>>> import numpy as np
>>> np.set_printoptions(precision=3, suppress=True, linewidth=160, floatmode="fixed")
>>> r0 = np.array([8, -4, 1, 8, 5, -5])
>>> A = -3 * np.eye(6) + np.outer(r0, r0)
>>> A
array([[ 61.000, -32.000,   8.000,  64.000,  40.000, -40.000],
       [-32.000,  13.000,  -4.000, -32.000, -20.000,  20.000],
       [  8.000,  -4.000,  -2.000,   8.000,   5.000,  -5.000],
       [ 64.000, -32.000,   8.000,  61.000,  40.000, -40.000],
       [ 40.000, -20.000,   5.000,  40.000,  22.000, -25.000],
       [-40.000,  20.000,  -5.000, -40.000, -25.000,  22.000]])
>>> np.allclose(A, A.T)
True
>>> ev, V = np.linalg.eigh(A)
>>> round(ev.sum(), 3), np.trace(A)
(np.float64(177.0), np.float64(177.0))
>>> np.round(V.T @ V, 3) + 0
array([[1.000, 0.000, 0.000, 0.000, 0.000, 0.000],
       [0.000, 1.000, 0.000, 0.000, 0.000, 0.000],
       [0.000, 0.000, 1.000, 0.000, 0.000, 0.000],
       [0.000, 0.000, 0.000, 1.000, 0.000, 0.000],
       [0.000, 0.000, 0.000, 0.000, 1.000, 0.000],
       [0.000, 0.000, 0.000, 0.000, 0.000, 1.000]])
>>> ev
array([ -3.000,  -3.000,  -3.000,  -3.000,  -3.000, 192.000])
>>> V @ np.diag(ev) @ V.T
array([[ 61.000, -32.000,   8.000,  64.000,  40.000, -40.000],
       [-32.000,  13.000,  -4.000, -32.000, -20.000,  20.000],
       [  8.000,  -4.000,  -2.000,   8.000,   5.000,  -5.000],
       [ 64.000, -32.000,   8.000,  61.000,  40.000, -40.000],
       [ 40.000, -20.000,   5.000,  40.000,  22.000, -25.000],
       [-40.000,  20.000,  -5.000, -40.000, -25.000,  22.000]])
>>> np.unique(ev.round(6) + 0, return_counts=True)[1]
array([5, 1])
>>> (ev > 1e-8).sum(), (ev < -1e-8).sum()
(np.int64(1), np.int64(5))
>>> B = np.linalg.inv(A)
>>> round(float(np.linalg.cond(A)), 3)
64.0
>>> np.linalg.det(A) * B
array([[10368.000,  2592.000,  -648.000, -5184.000, -3240.000,  3240.000],
       [ 2592.000, 14256.000,   324.000,  2592.000,  1620.000, -1620.000],
       [ -648.000,   324.000, 15471.000,  -648.000,  -405.000,   405.000],
       [-5184.000,  2592.000,  -648.000, 10368.000, -3240.000,  3240.000],
       [-3240.000,  1620.000,  -405.000, -3240.000, 13527.000,  2025.000],
       [ 3240.000, -1620.000,   405.000,  3240.000,  2025.000, 13527.000]])
>>> np.round(A @ B, 3) + 0
array([[1.000, 0.000, 0.000, 0.000, 0.000, 0.000],
       [0.000, 1.000, 0.000, 0.000, 0.000, 0.000],
       [0.000, 0.000, 1.000, 0.000, 0.000, 0.000],
       [0.000, 0.000, 0.000, 1.000, 0.000, 0.000],
       [0.000, 0.000, 0.000, 0.000, 1.000, 0.000],
       [0.000, 0.000, 0.000, 0.000, 0.000, 1.000]])
>>> (np.abs(B) > 1e-9).astype(int)
array([[1, 1, 1, 1, 1, 1],
       [1, 1, 1, 1, 1, 1],
       [1, 1, 1, 1, 1, 1],
       [1, 1, 1, 1, 1, 1],
       [1, 1, 1, 1, 1, 1],
       [1, 1, 1, 1, 1, 1]])
>>> left, s, Vt = np.linalg.svd(A)
>>> s
array([192.000,   3.000,   3.000,   3.000,   3.000,   3.000])
>>> B = left[:, :1] @ np.diag(s[:1]) @ Vt[:1]
>>> round(np.abs(A - B).max(), 3)
np.float64(2.985)
>>> B
array([[ 63.015, -31.508,   7.877,  63.015,  39.385, -39.385],
       [-31.508,  15.754,  -3.938, -31.508, -19.692,  19.692],
       [  7.877,  -3.938,   0.985,   7.877,   4.923,  -4.923],
       [ 63.015, -31.508,   7.877,  63.015,  39.385, -39.385],
       [ 39.385, -19.692,   4.923,  39.385,  24.615, -24.615],
       [-39.385,  19.692,  -4.923, -39.385, -24.615,  24.615]])
>>> mat = np.load("arr.npy")
>>> mat
array([[12,  8,  1,  7,  0, 16, 13],
       [21, 11,  4, 13,  3, 25, 19],
       [15,  9,  2,  9,  1, 19, 15],
       [ 6,  6,  0,  3,  0, 10,  9],
       [ 3,  5,  0,  1,  0,  7,  7],
       [ 6,  6,  0,  3,  0, 10,  9],
       [15,  9,  2,  9,  1, 19, 15],
       [ 0,  4,  0,  0,  0,  4,  5],
       [24, 12,  5, 15,  4, 28, 21],
       [ 0,  4,  0,  0,  0,  4,  5],
       [ 6,  6,  0,  3,  0, 10,  9],
       [21, 11,  4, 13,  3, 25, 19],
       [15,  9,  2,  9,  1, 19, 15],
       [12,  8,  1,  7,  0, 16, 13],
       [ 3,  5,  0,  1,  0,  7,  7],
       [21, 11,  4, 13,  3, 25, 19],
       [ 6,  6,  0,  3,  0, 10,  9],
       [27, 13,  6, 17,  5, 31, 23],
       [ 6,  6,  0,  3,  0, 10,  9],
       [12,  8,  1,  7,  0, 16, 13],
       [ 6,  6,  0,  3,  0, 10,  9],
       [27, 13,  6, 17,  5, 31, 23],
       [ 9,  7,  0,  5,  0, 13, 11],
       [12,  8,  1,  7,  0, 16, 13],
       [ 3,  5,  0,  1,  0,  7,  7],
       [ 0,  4,  0,  0,  0,  4,  5],
       [12,  8,  1,  7,  0, 16, 13],
       [21, 11,  4, 13,  3, 25, 19],
       [ 0,  4,  0,  0,  0,  4,  5],
       [12,  8,  1,  7,  0, 16, 13],
       [12,  8,  1,  7,  0, 16, 13]])
>>> basis = mat[[28, 26]].astype(float)
>>> for _ in range(4):
...     lab = np.linalg.norm(mat[:, None] - basis, axis=-1).argmin(axis=1)
...     basis = np.array([mat[lab == j].mean(axis=0) for j in range(2)])
... 
>>> lab
array([1, 1, 1, 0, 0, 0, 1, 0, 1, 0, 0, 1, 1, 1, 0, 1, 0, 1, 0, 1, 0, 1, 0, 1, 0, 0, 1, 1, 0, 1, 1])
>>> basis
array([[ 3.857,  5.286,  0.000,  1.857,  0.000,  7.857,  7.571],
       [17.118,  9.706,  2.706, 10.412,  1.706, 21.118, 16.412]])
>>> basis[1] - basis[0]
array([13.261,  4.420,  2.706,  8.555,  1.706, 13.261,  8.840])
>>> d = np.linalg.norm(mat[:, None] - mat[None], axis=-1)
>>> np.unravel_index(d.round(6).argmax(), d.shape)
(np.int64(7), np.int64(17))
>>> d[25]
array([20.445, 36.346, 25.710, 10.050,  4.899, 10.050, 25.710,  0.000, 41.689,  0.000, 10.050, 36.346, 25.710, 20.445,  4.899, 36.346, 10.050, 47.043, 10.050,
       20.445, 10.050, 47.043, 15.232, 20.445,  4.899,  0.000, 20.445, 36.346,  0.000, 20.445, 20.445])
>>> np.linalg.matrix_rank(d ** 2)
np.int64(6)
>>> np.flatnonzero(d[25] < d.mean() / 2)
array([ 4,  7,  9, 14, 24, 25, 28])
>>> d[:5, :5]
array([[ 0.000, 16.155,  5.385, 10.440, 15.620],
       [16.155,  0.000, 10.770, 26.458, 31.575],
       [ 5.385, 10.770,  0.000, 15.748, 20.905],
       [10.440, 26.458, 15.748,  0.000,  5.196],
       [15.620, 31.575, 20.905,  5.196,  0.000]])
>>> d[25].round(6).argsort(kind="stable")[:4]
array([ 7,  9, 25, 28])
>>> d.shape
(31, 31)
>>> np.linalg.norm(mat - mat.mean(axis=0), axis=1)
array([ 1.803, 17.356,  6.676,  9.105, 14.239,  9.105,  6.676, 19.039, 22.728, 19.039,  9.105, 17.356,  6.676,  1.803, 14.239, 17.356,  9.105, 28.105,  9.105,
        1.803,  9.105, 28.105,  4.130,  1.803, 14.239, 19.039,  1.803, 17.356, 19.039,  1.803,  1.803])
